$ python -q
>>> import numpy as np
>>> from numpy import linalg as LA
>>> np.set_printoptions(precision=3, suppress=True, linewidth=100, sign=" ")
>>> K = np.abs(np.array([[3, 0, 0, -3, -3, 0],
...     [-3, 2, -3, 3, -3, -1],
...     [0, 2, 2, -2, -1, 3],
...     [0, -1, 2, 2, 0, -2],
...     [3, -2, 2, 0, -1, -2],
...     [-3, 0, 0, 2, 0, 2]])) + np.eye(6)
>>> K = K / K.sum(axis=1, keepdims=True)
>>> K
array([[ 0.4  ,  0.   ,  0.   ,  0.3  ,  0.3  ,  0.   ],
       [ 0.188,  0.188,  0.188,  0.188,  0.188,  0.062],
       [ 0.   ,  0.182,  0.273,  0.182,  0.091,  0.273],
       [ 0.   ,  0.125,  0.25 ,  0.375,  0.   ,  0.25 ],
       [ 0.273,  0.182,  0.182,  0.   ,  0.182,  0.182],
       [ 0.375,  0.   ,  0.   ,  0.25 ,  0.   ,  0.375]])
>>> # row-stochastic, so 1 is an eigenvalue
>>> T = np.stack([K, 5 * K, K[::-1]])
>>> np.round(LA.det(T), 3) + 0
array([ 0.   , -1.362,  0.   ])
>>> q, r_ = LA.qr(K)
>>> np.abs(np.diag(r_))
array([ 0.64 ,  0.315,  0.116,  0.183,  0.205,  0.099])
>>> np.trace(q @ q.T)
np.float64(6.0)
>>> q.shape, r_.shape
((6, 6), (6, 6))
>>> rng = np.random.default_rng(29364)
>>> lab = rng.permutation(6)
>>> lab
array([ 1,  2,  0,  5,  3,  4])
>>> M2 = K[lab][:, lab]
>>> round(float(np.trace(M2)), 3)
1.792
>>> M2
array([[ 0.188,  0.188,  0.188,  0.062,  0.188,  0.188],
       [ 0.182,  0.273,  0.   ,  0.273,  0.182,  0.091],
       [ 0.   ,  0.   ,  0.4  ,  0.   ,  0.3  ,  0.3  ],
       [ 0.   ,  0.   ,  0.375,  0.375,  0.25 ,  0.   ],
       [ 0.125,  0.25 ,  0.   ,  0.25 ,  0.375,  0.   ],
       [ 0.182,  0.182,  0.273,  0.182,  0.   ,  0.182]])
>>> np.allclose(M2, K)
False
>>> np.diag(M2)
array([ 0.188,  0.273,  0.4  ,  0.375,  0.375,  0.182])
>>> np.sort(np.abs(LA.eigvals(M2)))
array([ 0.053,  0.064,  0.257,  0.257,  0.391,  1.   ])
>>> Uu, s, vt = LA.svd(K, full_matrices=False)
>>> np.cumsum(s ** 2) / np.sum(s ** 2)
array([ 0.676,  0.85 ,  0.939,  0.997,  1.   ,  1.   ])
>>> s / s[0]
array([ 1.   ,  0.507,  0.363,  0.292,  0.066,  0.02 ])
>>> np.round(vt @ vt.T, 3) + 0
array([[ 1.,  0.,  0.,  0.,  0.,  0.],
       [ 0.,  1.,  0.,  0.,  0.,  0.],
       [ 0.,  0.,  1.,  0.,  0.,  0.],
       [ 0.,  0.,  0.,  1.,  0.,  0.],
       [ 0.,  0.,  0.,  0.,  1.,  0.],
       [ 0.,  0.,  0.,  0.,  0.,  1.]])
>>> np.abs(Uu[:, 0]).round(6).argmax()
np.int64(5)
>>> (s > 1e-8).sum()
np.int64(6)
>>> round(float(np.sqrt((s ** 2).sum())), 3), round(float(LA.norm(K)), 3)
(1.255, 1.255)
>>> f = np.array([6, 7, 5, 8, 8, 9])
>>> M2 = K + np.outer(f, np.eye(6)[3])
>>> LA.matrix_rank(M2 - K)
np.int64(1)
>>> M2
array([[ 0.4  ,  0.   ,  0.   ,  6.3  ,  0.3  ,  0.   ],
       [ 0.188,  0.188,  0.188,  7.188,  0.188,  0.062],
       [ 0.   ,  0.182,  0.273,  5.182,  0.091,  0.273],
       [ 0.   ,  0.125,  0.25 ,  8.375,  0.   ,  0.25 ],
       [ 0.273,  0.182,  0.182,  8.   ,  0.182,  0.182],
       [ 0.375,  0.   ,  0.   ,  9.25 ,  0.   ,  0.375]])
>>> F = np.loadtxt("m.csv", delimiter=",")
>>> F
array([[-0.6, -2. ,  0.2],
       [-0.8,  0.5,  0.3],
       [-1.1, -0.2, -1.8],
       [ 0.9, -0.4, -2.2],
       [ 0.3,  1.5,  0. ],
       [ 1.8,  1.7,  0.2],
       [ 0.5, -0.1,  0. ],
       [-0.1, -0.8, -0.6],
       [ 0.3, -0.5, -0.1],
       [-0.7,  0.9, -0.3],
       [ 0. ,  0.5, -1.1],
       [-1.4,  0.3,  0.3],
       [ 1.6, -1.8,  1.3],
       [-0.2,  0.3, -0.8],
       [ 0.1,  1.6, -0.2],
       [ 0.3,  1. ,  0.2],
       [ 1.2,  0.6,  0.4],
       [ 1.7, -1.2, -0.2],
       [ 1.2, -1.2, -0.2],
       [ 0.6,  1.2, -1.1],
       [-1.1, -0.4, -0.3],
       [ 0.3,  0.1, -1. ],
       [ 0.9, -0.1,  1.5],
       [ 0.2,  1.1,  1.2],
       [ 0.3,  0.7,  1.6],
       [-0.2, -0.5,  1.3],
       [-1.4,  1.5,  0.9],
       [-0.2,  0.2, -2.2],
       [ 1.7,  0. , -2.6],
       [ 0.8,  0.1, -2. ],
       [-0.9,  1.3,  1.8],
       [ 1.2,  0.4, -1.8],
       [-4. ,  1.5,  0. ],
       [ 0. , -0.4, -0.7],
       [-0.6, -0.5,  1. ],
       [ 1.3, -1.2,  0.3]])
>>> x = np.array([7, -8, -8])
>>> y = F @ x
>>> np.round(LA.pinv(F) @ F, 3) + 0
array([[ 1.,  0.,  0.],
       [ 0.,  1.,  0.],
       [ 0.,  0.,  1.]])
>>> LA.lstsq(F, y)[0]
array([ 7., -8., -8.])
>>> y = y + 0.05 * rng.normal(size=36)
>>> y
array([ 10.226, -12.015,   8.275,  27.201, -10.009,  -2.588,   4.226,  10.421,   6.973,  -9.77 ,
         4.838, -14.599,  15.248,   2.528, -10.416,  -7.536,   0.411,  23.129,  19.673,   3.443,
        -2.115,   9.252,  -4.885, -17.018, -16.28 ,  -7.837, -28.959,  14.62 ,  32.658,  20.816,
       -31.098,  19.613, -40.009,   8.856,  -8.171,  16.34 ])
>>> b, *_ = LA.lstsq(F, y)
>>> round(LA.norm(y - F @ b), 3)
np.float64(0.284)
>>> np.round(F.T @ (y - F @ b), 3) + 0
array([ 0.,  0.,  0.])
>>> b.round()
array([ 7., -8., -8.])
